% python3 -q
>>> import numpy as np
>>> import numpy.linalg as la
>>> np.set_printoptions(suppress=True, linewidth=200)
>>> A = np.load("out12.npy")
>>> A
array([[  0,   0,   0,   0],
       [ 14, -10,   2,  -4],
       [ 21, -15,   3,  -6],
       [-14,  10,  -2,   4],
       [ 14, -10,   2,  -4],
       [-21,  15,  -3,   6],
       [ -7,   5,  -1,   2],
       [ 21, -15,   3,  -6],
       [ 21, -15,   3,  -6],
       [  7,  -5,   1,  -2],
       [ 21, -15,   3,  -6],
       [ 14, -10,   2,  -4],
       [ 21, -15,   3,  -6]])
>>> cen = A - A.mean(axis=0)
>>> Uu, sig, vt = la.svd(cen, full_matrices=False)
>>> (np.sign(Uu[:, 0]) == np.sign(Uu[0, 0])).astype(int)
array([1, 0, 0, 1, 0, 1, 1, 0, 0, 1, 0, 0, 0])
>>> Uu, sig, vt = la.svd(A)
>>> vecs = vt[:(sig > 1e-8).sum()]
>>> rng = np.random.default_rng(98608)
>>> x = A[1] + 3 * A[5] + rng.integers(2) * np.eye(4)[2]
>>> x
array([-49.,  35.,  -6.,  14.])
>>> np.round(vecs.T @ vecs, 1) + 0
array([[ 0.6, -0.4,  0.1, -0.2],
       [-0.4,  0.3, -0.1,  0.1],
       [ 0.1, -0.1,  0. ,  0. ],
       [-0.2,  0.1,  0. ,  0.1]])
>>> la.matrix_rank(np.vstack([A, x]))
np.int64(2)
>>> cen = A - A.mean(axis=0)
>>> vecs = la.svd(cen)[2][:1]
>>> A2 = cen - cen @ vecs.T @ vecs
>>> np.round(np.cov(cen @ vecs.T, rowvar=False), 1)
np.float64(344.4)
>>> np.round((cen @ vecs.T).std(axis=0), 1)
array([17.8])
>>> np.round(A2.std(axis=0), 1) + 0
array([0., 0., 0., 0.])
>>> z = A[:, 0] > np.median(A[:, 0])
>>> u = A[z].mean(axis=0) - A[~z].mean(axis=0)
>>> ((A - A.mean(axis=0)) @ u > 0).astype(int)
array([0, 1, 1, 0, 1, 0, 0, 1, 1, 0, 1, 1, 1])
>>> u.round(1)
array([ 20.1, -14.4,   2.9,  -5.8])
>>> G = A.T @ A
>>> np.round(la.eigvalsh(G)[::-1], 1) + 0
array([5688.,    0.,    0.,    0.])
>>> np.round(la.svd(A, compute_uv=False) ** 2, 1) + 0
array([5688.,    0.,    0.,    0.])
>>> la.matrix_rank(G)
np.int64(1)
>>> G
array([[ 3528, -2520,   504, -1008],
       [-2520,  1800,  -360,   720],
       [  504,  -360,    72,  -144],
       [-1008,   720,  -144,   288]])
>>> np.allclose(G, G.T)
True
>>> W0 = np.loadtxt("run13.csv", delimiter=",")
>>> W0
array([[ -1.5,  -0.8,  -6.8,  -9.2,  -4.4,  -7.6,  -6.4],
       [ -1.6,  -0.8,  -4.5,  -6.1,  -2.9,  -5.3,  -4.4],
       [  0.2,   0. ,   0. ,   0.2,   0.2,   0.6,   0.5],
       [  0.8,  -0.1,   0.8,   1.5,   1. ,   1.4,   1.1],
       [ -0.7,   0. ,  -1.9,  -3.2,  -1.6,  -2.7,  -2.4],
       [  0.4,   0.3,   1.8,   2.2,   1.1,   1.9,   2. ],
       [  0.1,  -0.2,   0.1,   0. ,   0.5,  -0.3,  -0.1],
       [ -2.9,  -1.5, -11.7, -14.5,  -8.6, -12.9, -11.5],
       [  3.2,   1.3,   8.1,  10.9,   5.7,   9.1,   8.2],
       [ -2.8,  -1.2,  -9.1, -11.8,  -6.9, -10.6,  -9.3],
       [  1.3,   0. ,   3.7,   4.4,   3. ,   3.6,   3.6],
       [ -0.5,  -0.3,  -2.4,  -3.2,  -1.6,  -3. ,  -2.1],
       [ -2.6,  -0.9,  -8.5, -10. ,  -6.3,  -9.5,  -8.4],
       [ -3.2,  -1.8, -11.4, -14.1,  -8.4, -12.7, -11.8],
       [ -1.5,   0. ,  -4.6,  -5.9,  -3.2,  -5.2,  -4.8],
       [  0.5,  -0.5,   1. ,   1.2,   0.4,   0.9,   0.8],
       [  1.7,   0.6,   4.1,   5.6,   3.3,   4.9,   3.9],
       [ -0.7,  -0.2,  -2. ,  -2.1,  -0.8,  -1.5,  -1.8],
       [  0.8,  -0.1,   2.4,   3.2,   1.8,   2.8,   2.5],
       [  4. ,   2. ,  13.3,  17. ,   9.9,  15.1,  13.5],
       [  0.6,   0.9,   2.6,   3.4,   1.4,   3.1,   2.4],
       [  0.5,   0. ,   1.1,   1.6,   0.8,   1.4,   0.8],
       [  2.5,   0.6,   7.7,  10.2,   5.2,   9. ,   7.3]])
>>> x = np.array([4, 3, -5, -2, 1, 3, 0])
>>> rhs = W0 @ x
>>> np.round(la.solve(W0.T @ W0, W0.T @ rhs), 1) + 0
array([ 4.,  3., -5., -2.,  1.,  3.,  0.])
>>> rhs = rhs + 0.3 * rng.normal(size=23)
>>> rhs.round(1)
array([ 16.9,   6.8,   2.8,   0.9,   3.3,  -4.2,  -0.6,  24.2, -12.8,  15.8,  -8.4,   4.6,  14.8,  20.6,  10.3,  -3.9,  -4.8,   5.2,  -5.6, -23. ,  -4. ,  -1.5, -14.8])
>>> c, *_ = la.lstsq(W0, rhs)
>>> c.round(1)
array([ 4.1,  3.2, -4.9, -2. ,  1.1,  3.1, -0.3])
>>> K = np.load("layer3.npy")
>>> K.round(1)
array([[0.5, 0. , 0. , 0.5, 0. , 0. , 0. ],
       [0.3, 0.3, 0. , 0. , 0. , 0.3, 0. ],
       [0. , 0. , 0.5, 0.5, 0. , 0. , 0. ],
       [0. , 0.3, 0. , 0.3, 0. , 0.3, 0. ],
       [0.5, 0. , 0. , 0. , 0.5, 0. , 0. ],
       [0.2, 0.2, 0. , 0.2, 0. , 0.2, 0. ],
       [0. , 0. , 0. , 0. , 0.5, 0. , 0.5]])
>>> cen = (W0 - W0.mean(axis=0)) / W0.std(axis=0)
>>> np.argwhere(np.abs(cen) > 2)
array([[19,  0],
       [19,  1],
       [19,  2],
       [19,  3],
       [19,  4],
       [19,  5],
       [19,  6]])
>>> c = la.lstsq(np.delete(cen, 1, axis=1), cen[:, 1])[0]
>>> np.abs(c).argmax()
np.int64(5)
>>> c.round(1)
array([-0.6, -0.1, -0.6, -1. ,  1.5,  1.7])
>>> blk = np.stack([K, 3 * K, K[::-1]])
>>> la.matrix_rank(blk)
array([6, 6, 6])
>>> np.round(la.norm(blk, axis=(1, 2)), 1)
array([1.7, 5.1, 1.7])
>>> blk.shape
(3, 7, 7)
>>> np.round(la.det(blk), 1) + 0
array([0., 0., 0.])
>>> la.matrix_rank(blk.reshape(3, -1))
np.int64(2)
>>> np.round(np.einsum("bij,cij->bc", blk, blk), 1)
array([[ 2.9,  8.8,  0.8],
       [ 8.8, 26.2,  2.5],
       [ 0.8,  2.5,  2.9]])
>>> np.round(np.sort(np.abs(la.eigvals(K)))[::-1], 1) + 0
array([1. , 0.5, 0.5, 0.5, 0.4, 0.4, 0. ])
>>> np.round(la.matrix_power(K, 100), 1) + 0
array([[0.3, 0.2, 0. , 0.3, 0. , 0.2, 0. ],
       [0.3, 0.2, 0. , 0.3, 0. , 0.2, 0. ],
       [0.3, 0.2, 0. , 0.3, 0. , 0.2, 0. ],
       [0.3, 0.2, 0. , 0.3, 0. , 0.2, 0. ],
       [0.3, 0.2, 0. , 0.3, 0. , 0.2, 0. ],
       [0.3, 0.2, 0. , 0.3, 0. , 0.2, 0. ],
       [0.3, 0.2, 0. , 0.3, 0. , 0.2, 0. ]])
>>> K @ np.ones(7)
array([1., 1., 1., 1., 1., 1., 1.])
>>> pr = np.eye(7)[3]
>>> for _ in range(7):
...     pr = pr @ K
...     print(pr.round(1))
... 
[0.  0.3 0.  0.3 0.  0.3 0. ]
[0.2 0.3 0.  0.2 0.  0.3 0. ]
[0.3 0.2 0.  0.2 0.  0.2 0. ]
[0.3 0.2 0.  0.3 0.  0.2 0. ]
[0.3 0.2 0.  0.3 0.  0.2 0. ]
[0.3 0.2 0.  0.3 0.  0.2 0. ]
[0.3 0.2 0.  0.3 0.  0.2 0. ]
>>> mat = np.loadtxt("test18.csv", delimiter=",")
>>> mat
array([[  1.,   3.,   6.,   8.,   1.,   8.,   2.,   4.,   0.,   8.,   8.],
       [  1.,  10.,   9.,  17.,   7.,  10.,   2.,  10.,   8.,  11.,  15.],
       [  8.,  13.,  17.,  20.,  13.,  10.,  11.,  16.,  10.,  15.,  22.],
       [  9.,  20.,  17.,  28.,  20.,  19.,  17.,  19.,  17.,  24.,  29.],
       [ 11.,  26.,  20.,  31.,  29.,  20.,  20.,  25.,  19.,  26.,  30.],
       [ 16.,  29.,  28.,  35.,  34.,  29.,  24.,  33.,  26.,  32.,  36.],
       [ 20.,  35.,  29.,  40.,  36.,  37.,  25.,  37.,  33.,  34.,  39.],
       [ 27.,  39.,  32.,  48.,  38.,  44.,  33.,  42.,  40.,  39.,  44.],
       [ 34.,  44.,  34.,  53.,  40.,  44.,  38.,  50.,  48.,  47.,  49.],
       [ 43.,  50.,  42.,  56.,  45.,  50.,  38.,  50.,  48.,  53.,  51.],
       [ 46.,  58.,  42.,  58.,  47.,  57.,  43.,  56.,  49.,  59.,  53.],
       [ 48.,  61.,  49.,  67.,  52.,  57.,  46.,  63.,  55.,  60.,  54.],
       [ 53.,  69.,  53.,  67.,  53.,  66.,  48.,  65.,  62.,  69.,  60.],
       [ 58.,  75.,  53.,  67.,  60.,  74.,  54.,  69.,  63.,  70.,  63.],
       [ 64.,  75.,  54.,  74.,  66.,  82.,  61.,  70.,  72.,  72.,  64.],
       [ 72.,  82.,  59.,  74.,  67.,  82.,  64.,  74.,  81.,  75.,  68.],
       [ 77.,  84.,  68.,  74.,  75.,  85.,  69.,  78.,  82.,  81.,  75.],
       [ 78.,  88.,  68.,  75.,  78.,  91.,  71.,  84.,  83.,  83.,  75.],
       [ 87.,  91.,  76.,  78.,  84.,  91.,  75.,  89.,  83.,  83.,  80.],
       [ 87.,  97.,  80.,  83.,  84.,  96.,  84.,  93.,  87.,  89.,  89.],
       [ 95., 102.,  85.,  84.,  87.,  98.,  93.,  94.,  88.,  98.,  98.],
       [ 95., 104.,  85.,  88.,  87., 105., 100.,  95.,  90.,  98.,  98.],
       [103., 107.,  89.,  96.,  93., 107., 107., 101.,  97., 101., 102.],
       [108., 113.,  95., 103.,  97., 112., 116., 106., 103., 103., 111.],
       [109., 121., 100., 103.,  98., 114., 119., 113., 111., 108., 117.],
       [118., 126., 104., 106., 106., 123., 120., 120., 111., 117., 123.],
       [123., 134., 110., 106., 110., 124., 125., 120., 114., 124., 127.]])
>>> A2 = np.array([[-5, -4, -3],
...     [3, -4, 4],
...     [-7, -2, -6],
...     [7, 1, 9],
...     [3, 7, -4],
...     [-4, 2, 6],
...     [-3, 5, 2],
...     [7, 5, -1],
...     [7, 1, 8],
...     [-3, -4, 6],
...     [5, 6, 6]])
>>> np.einsum("ij,ij->i", mat, mat)
array([   323.,   1134.,   2377.,   4671.,   6361.,   9764.,  12491.,  16868.,  21451.,  25432.,  29742.,  34494.,  40767.,  45878.,  52278.,  58460.,  65690.,  69942.,  76771.,  85655.,  95320.,
        99737., 110957., 124251., 134335., 148156., 158423.])
>>> mat @ A2
array([[  27.,   49.,  185.],
       [ 224.,  138.,  382.],
       [ 233.,  230.,  422.],
       [ 350.,  331.,  706.],
       [ 427.,  406.,  737.],
       [ 467.,  494.,  884.],
       [ 550.,  529., 1059.],
       [ 610.,  597., 1269.],
       [ 715.,  635., 1437.],
       [ 636.,  597., 1477.],
       [ 663.,  627., 1612.],
       [ 775.,  695., 1696.],
       [ 773.,  687., 1887.],
       [ 784.,  773., 1956.],
       [ 830.,  859., 2122.],
       [ 872.,  852., 2208.],
       [ 839.,  932., 2225.],
       [ 875.,  979., 2289.],
       [ 870., 1035., 2262.],
       [ 931., 1117., 2473.],
       [ 884., 1150., 2581.],
       [ 890., 1202., 2696.],
       [ 978., 1288., 2826.],
       [1059., 1399., 3003.],
       [1149., 1438., 3139.],
       [1149., 1491., 3242.],
       [1119., 1481., 3313.]])
>>> A2.T @ mat.T
array([[  27.,  224.,  233.,  350.,  427.,  467.,  550.,  610.,  715.,  636.,  663.,  775.,  773.,  784.,  830.,  872.,  839.,  875.,  870.,  931.,  884.,  890.,  978., 1059., 1149., 1149., 1119.],
       [  49.,  138.,  230.,  331.,  406.,  494.,  529.,  597.,  635.,  597.,  627.,  695.,  687.,  773.,  859.,  852.,  932.,  979., 1035., 1117., 1150., 1202., 1288., 1399., 1438., 1491., 1481.],
       [ 185.,  382.,  422.,  706.,  737.,  884., 1059., 1269., 1437., 1477., 1612., 1696., 1887., 1956., 2122., 2208., 2225., 2289., 2262., 2473., 2581., 2696., 2826., 3003., 3139., 3242., 3313.]])
>>> np.einsum("ij->j", mat)
array([1591., 1856., 1504., 1739., 1607., 1835., 1605., 1776., 1680., 1779., 1780.])
